$ python3 -q
>>> import numpy as np
>>> import numpy.linalg as la
>>> np.set_printoptions(precision=2, suppress=True, linewidth=120)
>>> M = np.load("data.npy")
>>> M
array([[-6.39,  6.4 ,  2.4 ,  0.49],
       [-3.99,  6.4 ,  0.02, -1.21],
       [-2.23,  2.8 ,  0.28,  0.  ],
       [-1.79,  3.6 , -0.31, -1.21],
       [-1.17,  2.38,  0.6 , -1.9 ],
       [-6.62,  7.25,  2.97, -1.12],
       [-5.51,  5.21,  2.72, -0.02],
       [-3.21,  3.21,  2.38, -1.43],
       [-2.19,  2.8 ,  0.26, -0.01],
       [-1.4 ,  2.01,  0.9 , -1.32],
       [-1.44,  2.03,  0.95, -1.32],
       [-3.  ,  2.41,  1.81,  0.19],
       [-1.85,  2.41,  1.8 , -2.32],
       [-3.92,  2.37,  3.61, -0.41],
       [-1.3 ,  0.44,  2.67, -1.62],
       [-6.58,  7.19,  3.  , -1.1 ],
       [-2.86,  3.26,  1.78, -1.2 ],
       [-3.54,  4.41,  0.91, -0.49],
       [-2.21,  2.78,  0.31,  0.02],
       [-6.88,  7.18,  3.59, -1.31],
       [-1.22, -0.01,  2.42, -0.79],
       [-0.51,  1.98,  1.5 , -4.05],
       [-3.71,  5.16,  1.5 , -2.11],
       [-4.23,  3.6 ,  2.11,  0.48],
       [-6.29,  7.2 ,  2.4 , -0.9 ],
       [-5.49,  6.39,  3.03, -2.23],
       [-4.7 ,  6.81,  1.51, -2.39],
       [-0.71,  1.57,  1.82, -3.41],
       [-6.7 ,  6.41,  2.99,  0.31],
       [-6.93,  5.99,  3.28,  0.91]])
>>> la.norm(M, axis=0)
array([22.89, 25.2 , 11.73,  8.49])
>>> np.round(la.norm(M, 2), 2)
np.float64(35.66)
>>> np.round(la.norm(M[9], 1), 2), np.round(la.norm(M[9], np.inf), 2)
(np.float64(5.63), np.float64(2.01))
>>> Y = np.array([[-3, 1], [0, 2]])
>>> W2 = np.array([[1, -2, 2], [2, -1, 0], [2, 0, -2]])
>>> mat = np.kron(Y, W2)
>>> mat
array([[-3,  6, -6,  1, -2,  2],
       [-6,  3,  0,  2, -1,  0],
       [-6,  0,  6,  2,  0, -2],
       [ 0,  0,  0,  2, -4,  4],
       [ 0,  0,  0,  4, -2,  0],
       [ 0,  0,  0,  4,  0, -4]])
>>> t3 = np.stack([M, -3 * M, M[::-1]])
>>> la.norm(t3, axis=(1, 2))
array([ 36.99, 110.98,  36.99])
>>> la.matrix_rank(t3.reshape(3, -1))
np.int64(2)
>>> t3.shape
(3, 30, 4)
>>> rng = np.random.default_rng(82180)
>>> Y = mat + rng.integers(-2, 3, (6, 4)) @ rng.integers(-2, 3, (4, 6))
>>> Y
array([[  2,  12,   1,   2,   0,   5],
       [-10,   7,   4,   6,   3,   6],
       [-11,   0,   5,  -1,   2,  -2],
       [ -5,   3,   0,   7,  -1,   8],
       [ -2,   4,  11,   5,   3,   9],
       [ -1,  -1,  -4,   5,  -1,  -6]])
>>> np.abs(Y - mat).sum(axis=1)
array([24, 26, 11, 20, 32, 10])
>>> np.round(la.svd(Y - mat, compute_uv=False), 2) + 0
array([21.47, 11.07,  6.41,  3.24,  0.  ,  0.  ])
>>> la.matrix_rank(Y - mat, tol=1e-8)
np.int64(4)
>>> x = np.array([0, -1, 3, -2, 5, 2])
>>> y = mat @ x
>>> y
array([-32, -12,  10, -16, -18, -16])
>>> np.round(la.solve(mat, y + mat[:, 5]), 2) + 0
array([ 0., -1.,  3., -2.,  5.,  3.])
>>> np.round(la.solve(mat, mat[:, 1]), 2) + 0
array([0., 1., 0., 0., 0., 0.])
>>> la.solve(mat.T, mat[5])
array([ 0., -0.,  0., -0.,  0.,  1.])
>>> np.round(la.solve(mat, -3 * y), 2) + 0
array([  0.,   3.,  -9.,   6., -15.,  -6.])
>>> np.round(la.solve(mat, y), 2) + 0
array([ 0., -1.,  3., -2.,  5.,  2.])
>>> feats = np.load("w.npy")
>>> feats.round(2) + 0
array([[ 1.01,  0.  , -2.56, -0.62, -1.01],
       [-0.37,  1.25,  0.86, -0.02, -2.56],
       [-0.28,  0.91,  0.32, -2.76,  0.61],
       [ 0.83, -2.37,  0.94, -0.96, -0.95],
       [-2.66, -1.  , -0.83, -0.25, -0.39]])
>>> Y = feats / la.norm(feats, axis=1, keepdims=True)
>>> G = Y @ Y.T
>>> G[0].round(2) + 0
array([1., 0., 0., 0., 0.])
>>> np.argwhere(np.triu(np.abs(G) > 0.95, 1))
array([], shape=(0, 2), dtype=int64)
>>> G.round(2) + 0
array([[1., 0., 0., 0., 0.],
       [0., 1., 0., 0., 0.],
       [0., 0., 1., 0., 0.],
       [0., 0., 0., 1., 0.],
       [0., 0., 0., 0., 1.]])
>>> A = np.load("dump.npy")
>>> A
array([[ 0.,  0.,  0.,  0.,  0.,  3.],
       [ 0.,  0.,  0.,  0.,  0., -1.],
       [ 0.,  0.,  0.,  0.,  0., -1.],
       [ 0.,  0.,  0.,  0.,  0.,  3.],
       [ 0.,  0.,  0.,  0.,  0., -3.],
       [ 3., -1., -1.,  3., -3.,  0.]])
>>> np.abs(np.diag(la.qr(A)[1])) > 1e-9
array([ True, False, False, False, False,  True])
>>> A @ la.pinv(A) @ A
array([[ 0.,  0.,  0.,  0.,  0.,  3.],
       [ 0.,  0.,  0.,  0.,  0., -1.],
       [ 0.,  0.,  0.,  0.,  0., -1.],
       [ 0.,  0.,  0.,  0.,  0.,  3.],
       [ 0.,  0.,  0.,  0.,  0., -3.],
       [ 3., -1., -1.,  3., -3.,  0.]])
>>> np.allclose(A[:-1].T @ la.lstsq(A[:-1].T, A[-1])[0], A[-1])
False
>>> W = np.array([[1, -1, 0],
...     [-1, -2, -2],
...     [-1, 1, 2],
...     [-1, -2, 2],
...     [-1, 1, 1],
...     [-1, 1, 2]])
>>> beta = np.array([1, 1, 1])
>>> hid = np.maximum(A @ W + beta, 0)
>>> la.matrix_rank(hid)
np.int64(3)
>>> (hid > 0).astype(int)
array([[0, 1, 1],
       [1, 0, 0],
       [1, 0, 0],
       [0, 1, 1],
       [1, 0, 0],
       [1, 0, 1]])
>>> W2 = np.array([[9, 4], [1, 4], [9, 3]])
>>> (hid @ W2).round(6).argmax(axis=1)
array([0, 0, 0, 0, 0, 0])
>>> Uu, sigma, VT = la.svd(A, full_matrices=False)
>>> np.cumsum(sigma ** 2) / np.sum(sigma ** 2)
array([0.5, 1. , 1. , 1. , 1. , 1. ])
>>> np.allclose(Uu * sigma @ VT, A)
True
>>> np.round(Uu.T @ A @ VT.T, 2) + 0
array([[5.39, 0.  , 0.  , 0.  , 0.  , 0.  ],
       [0.  , 5.39, 0.  , 0.  , 0.  , 0.  ],
       [0.  , 0.  , 0.  , 0.  , 0.  , 0.  ],
       [0.  , 0.  , 0.  , 0.  , 0.  , 0.  ],
       [0.  , 0.  , 0.  , 0.  , 0.  , 0.  ],
       [0.  , 0.  , 0.  , 0.  , 0.  , 0.  ]])
>>> round(np.sqrt((sigma ** 2).sum()), 2), np.round(la.norm(A), 2)
(np.float64(7.62), np.float64(7.62))
